In [1]: import numpy as np

In [2]: from numpy import linalg as LA

In [3]: np.set_printoptions(suppress=True, linewidth=120)

In [4]: mat = np.load("sample12.npy")

In [5]: mat
Out[5]: 
array([[ 2,  3,  4,  5,  6,  7,  8,  9, 10, 11, 12, 13, 14, 15, 16],
       [17, 18, 19, 20, 21, 22, 23, 24, 25, 26, 27, 28, 29, 30, 31],
       [32, 33, 34, 35, 36, 37, 38, 39, 40, 41, 42, 43, 44, 45, 46],
       [47, 48, 49, 50, 51, 52, 53, 54, 55, 56, 57, 58, 59, 60, 61],
       [62, 63, 64, 65, 66, 67, 68, 69, 70, 71, 72, 73, 74, 75, 76]])

In [6]: # rank 2

In [7]: [round(float(x), 2) for x in LA.svd(mat, compute_uv=False)[:3]]
Out[7]: [385.89, 17.81, 0.0]

In [8]: np.argsort(-LA.norm(mat, axis=0).round(6), kind="stable")[:3]
Out[8]: array([14, 13, 12])

In [9]: print(LA.matrix_rank(mat, rtol=0.1))
1

In [10]: print(round(LA.norm(mat, 1), 2), np.round(LA.norm(mat, np.inf), 2))
230.0 1035.0

In [11]: np.round(LA.norm(mat, axis=1), 2)
Out[11]: array([ 38.67,  94.45, 151.97, 209.81, 267.76])

In [12]: print(round(LA.norm(mat, "nuc"), 2))
403.7

In [13]: r = LA.matrix_rank(mat)

In [14]: r
Out[14]: np.int64(2)

In [15]: ns = LA.svd(mat)[2][r:].T

In [16]: [int(LA.matrix_rank(np.delete(mat, i, axis=0))) for i in range(5)]
Out[16]: [2, 2, 2, 2, 2]

In [17]: ns.shape
Out[17]: (15, 13)

In [18]: Uu, sv, Vh = LA.svd(mat, full_matrices=False)

In [19]: Uu.shape, sv.shape, Vh.shape
Out[19]: ((5, 5), (5,), (5, 15))

In [20]: print(np.round(sv / sv[0], 2) + 0)
[1.   0.05 0.   0.   0.  ]

In [21]: np.round(Uu.T @ Uu, 2) + 0
Out[21]: 
array([[1., 0., 0., 0., 0.],
       [0., 1., 0., 0., 0.],
       [0., 0., 1., 0., 0.],
       [0., 0., 0., 1., 0.],
       [0., 0., 0., 0., 1.]])

In [22]: print(np.allclose(Uu * sv @ Vh, mat))
True

In [23]: print(np.round(Vh @ Vh.T, 2) + 0)
[[1. 0. 0. 0. 0.]
 [0. 1. 0. 0. 0.]
 [0. 0. 1. 0. 0.]
 [0. 0. 0. 1. 0.]
 [0. 0. 0. 0. 1.]]

In [24]: np.round(Uu.T @ mat @ Vh.T, 2) + 0
Out[24]: 
array([[385.89,   0.  ,   0.  ,   0.  ,   0.  ],
       [  0.  ,  17.81,   0.  ,   0.  ,   0.  ],
       [  0.  ,   0.  ,   0.  ,   0.  ,   0.  ],
       [  0.  ,   0.  ,   0.  ,   0.  ,   0.  ],
       [  0.  ,   0.  ,   0.  ,   0.  ,   0.  ]])
